% python3 -q
>>> import numpy as np
>>> np.set_printoptions(suppress=True, linewidth=120)
>>> F = np.array([[0.7, -0.1, 1.2, 0.3, -0.2, 0.9, 0.7, -0.1, -1.1],
...     [-0.5, 1.0, -1.4, -0.5, 0.9, 0.7, -0.9, -2.2, -0.1],
...     [-0.8, 1.2, -2.8, 0.4, -1.9, -1.0, -0.7, -0.3, 1.5],
...     [-0.5, -0.8, 0.0, -0.8, -1.0, -0.7, 1.1, -0.5, -0.6],
...     [-0.4, -1.2, -0.2, -0.1, -1.8, 0.3, 0.1, 0.8, 0.1],
...     [-0.9, 0.1, 0.1, -2.1, -0.4, 1.0, -0.7, -0.9, 0.2],
...     [-0.7, -0.4, -0.1, -1.0, -0.1, 1.4, -0.5, 0.4, -1.1],
...     [0.4, -2.0, -0.2, 0.9, 1.0, 1.3, -1.4, 1.2, 2.1],
...     [1.4, -0.2, -0.6, 0.7, -0.5, -0.8, 0.2, -2.2, -0.2],
...     [2.5, -1.8, -0.8, -0.7, 0.2, 0.7, -0.2, 0.1, 0.9],
...     [-1.6, 1.8, 1.0, 0.8, 0.4, -0.6, -0.2, -0.1, -0.1],
...     [-1.1, -1.5, 0.2, 0.3, -0.9, -0.5, -0.9, -1.2, 1.5]])
>>> F[:, 1] *= 5
>>> F
array([[  0.7,  -0.5,   1.2,   0.3,  -0.2,   0.9,   0.7,  -0.1,  -1.1],
       [ -0.5,   5. ,  -1.4,  -0.5,   0.9,   0.7,  -0.9,  -2.2,  -0.1],
       [ -0.8,   6. ,  -2.8,   0.4,  -1.9,  -1. ,  -0.7,  -0.3,   1.5],
       [ -0.5,  -4. ,   0. ,  -0.8,  -1. ,  -0.7,   1.1,  -0.5,  -0.6],
       [ -0.4,  -6. ,  -0.2,  -0.1,  -1.8,   0.3,   0.1,   0.8,   0.1],
       [ -0.9,   0.5,   0.1,  -2.1,  -0.4,   1. ,  -0.7,  -0.9,   0.2],
       [ -0.7,  -2. ,  -0.1,  -1. ,  -0.1,   1.4,  -0.5,   0.4,  -1.1],
       [  0.4, -10. ,  -0.2,   0.9,   1. ,   1.3,  -1.4,   1.2,   2.1],
       [  1.4,  -1. ,  -0.6,   0.7,  -0.5,  -0.8,   0.2,  -2.2,  -0.2],
       [  2.5,  -9. ,  -0.8,  -0.7,   0.2,   0.7,  -0.2,   0.1,   0.9],
       [ -1.6,   9. ,   1. ,   0.8,   0.4,  -0.6,  -0.2,  -0.1,  -0.1],
       [ -1.1,  -7.5,   0.2,   0.3,  -0.9,  -0.5,  -0.9,  -1.2,   1.5]])
>>> # column 1 is much longer than the rest
>>> M2 = np.array([[8, 5],
...     [7, 3],
...     [7, 1],
...     [4, 2],
...     [5, 6],
...     [3, 8],
...     [8, 8],
...     [7, 2],
...     [4, 6]])
>>> np.round(np.einsum("ij->j", F), 2)
array([ -1.5, -19.5,  -3.6,  -1.8,  -4.3,   2.7,  -3.4,  -5. ,   3.1])
>>> np.vstack([F, M2.T]).shape
(14, 9)
>>> vec = np.array([3, -6, 2, 8, 4, 5, -2, 4, -1])
>>> F @ np.eye(9)[2]
array([ 1.2, -1.4, -2.8,  0. , -0.2,  0.1, -0.1, -0.2, -0.6, -0.8,  1. ,  0.2])
>>> np.linalg.norm(F @ vec) <= np.linalg.norm(F, 2) * np.linalg.norm(vec) + 1e-9
np.True_
>>> np.round(F @ vec, 2)
array([ 12.9, -38.1, -54.7,   5. ,  30.8, -21.3,  12. ,  84. ,  -0.4,  58.5, -51.7,  33.9])
>>> np.sign((F @ vec).round(6))
array([ 1., -1., -1.,  1.,  1., -1.,  1.,  1., -1.,  1., -1.,  1.])
>>> np.round(np.einsum("ij,j->i", F, vec), 2)
array([ 12.9, -38.1, -54.7,   5. ,  30.8, -21.3,  12. ,  84. ,  -0.4,  58.5, -51.7,  33.9])
>>> J = np.load("test3.npy")
>>> J
array([[ 1, -1, -1,  1,  1, -1, -1,  1],
       [ 1,  1, -1, -1,  1,  1, -1, -1],
       [ 1,  1, -1, -1, -1, -1,  1,  1],
       [ 1, -1, -1,  1, -1,  1,  1, -1],
       [ 1, -1,  1, -1,  1, -1,  1, -1],
       [ 1,  1,  1,  1,  1,  1,  1,  1],
       [ 1, -1,  1, -1, -1,  1, -1,  1],
       [ 1,  1,  1,  1, -1, -1, -1, -1]])
>>> M2 = J / np.sqrt((J ** 2).mean(axis=1, keepdims=True))
>>> J - J.mean(axis=1, keepdims=True)
array([[ 1., -1., -1.,  1.,  1., -1., -1.,  1.],
       [ 1.,  1., -1., -1.,  1.,  1., -1., -1.],
       [ 1.,  1., -1., -1., -1., -1.,  1.,  1.],
       [ 1., -1., -1.,  1., -1.,  1.,  1., -1.],
       [ 1., -1.,  1., -1.,  1., -1.,  1., -1.],
       [ 0.,  0.,  0.,  0.,  0.,  0.,  0.,  0.],
       [ 1., -1.,  1., -1., -1.,  1., -1.,  1.],
       [ 1.,  1.,  1.,  1., -1., -1., -1., -1.]])
>>> np.round(np.linalg.norm(M2, axis=1), 2)
array([2.83, 2.83, 2.83, 2.83, 2.83, 2.83, 2.83, 2.83])
>>> J[:, 5] @ J[:, 4]
np.int64(0)
>>> np.round(np.linalg.norm(J, axis=0), 2)
array([2.83, 2.83, 2.83, 2.83, 2.83, 2.83, 2.83, 2.83])
>>> J.T @ J
array([[8, 0, 0, 0, 0, 0, 0, 0],
       [0, 8, 0, 0, 0, 0, 0, 0],
       [0, 0, 8, 0, 0, 0, 0, 0],
       [0, 0, 0, 8, 0, 0, 0, 0],
       [0, 0, 0, 0, 8, 0, 0, 0],
       [0, 0, 0, 0, 0, 8, 0, 0],
       [0, 0, 0, 0, 0, 0, 8, 0],
       [0, 0, 0, 0, 0, 0, 0, 8]])
>>> np.round(np.linalg.pinv(J), 2)
array([[ 0.12,  0.12,  0.12,  0.12,  0.12,  0.12,  0.12,  0.12],
       [-0.13,  0.13,  0.13, -0.13, -0.12,  0.12, -0.13,  0.12],
       [-0.13, -0.13, -0.13, -0.13,  0.13,  0.12,  0.13,  0.13],
       [ 0.12, -0.13, -0.13,  0.13, -0.13,  0.12, -0.12,  0.12],
       [ 0.12,  0.13, -0.13, -0.13,  0.12,  0.13, -0.13, -0.12],
       [-0.12,  0.12, -0.13,  0.13, -0.12,  0.13,  0.13, -0.12],
       [-0.13, -0.12,  0.12,  0.12,  0.13,  0.13, -0.13, -0.13],
       [ 0.12, -0.13,  0.13, -0.13, -0.12,  0.13,  0.12, -0.13]])
>>> J @ J.T
array([[8, 0, 0, 0, 0, 0, 0, 0],
       [0, 8, 0, 0, 0, 0, 0, 0],
       [0, 0, 8, 0, 0, 0, 0, 0],
       [0, 0, 0, 8, 0, 0, 0, 0],
       [0, 0, 0, 0, 8, 0, 0, 0],
       [0, 0, 0, 0, 0, 8, 0, 0],
       [0, 0, 0, 0, 0, 0, 8, 0],
       [0, 0, 0, 0, 0, 0, 0, 8]])
>>> vec = np.array([2, 3, 0, 1, 3, -2, -5, -5])
>>> target = J @ vec
>>> target
array([ 5, 15, -7, -5,  3, -3, -7, 15])
>>> np.round(np.linalg.solve(J.T, J[3]), 2)
array([ 0.,  0., -0.,  1.,  0.,  0., -0., -0.])
>>> np.round(np.linalg.solve(J, -2 * target), 2)
array([-4., -6.,  0., -2., -6.,  4., 10., 10.])
>>> r0, r1 = J[1], J[0]
>>> r0 @ r0
np.int64(8)
>>> r0 @ r1
np.int64(0)
>>> pr = (r0 @ r1) / (r0 @ r0) * r0
>>> pr
array([ 0.,  0., -0., -0.,  0.,  0., -0., -0.])
>>> (r1 - pr) @ r0
np.float64(0.0)
>>> np.outer(r0, r1)
array([[ 1, -1, -1,  1,  1, -1, -1,  1],
       [ 1, -1, -1,  1,  1, -1, -1,  1],
       [-1,  1,  1, -1, -1,  1,  1, -1],
       [-1,  1,  1, -1, -1,  1,  1, -1],
       [ 1, -1, -1,  1,  1, -1, -1,  1],
       [ 1, -1, -1,  1,  1, -1, -1,  1],
       [-1,  1,  1, -1, -1,  1,  1, -1],
       [-1,  1,  1, -1, -1,  1,  1, -1]])
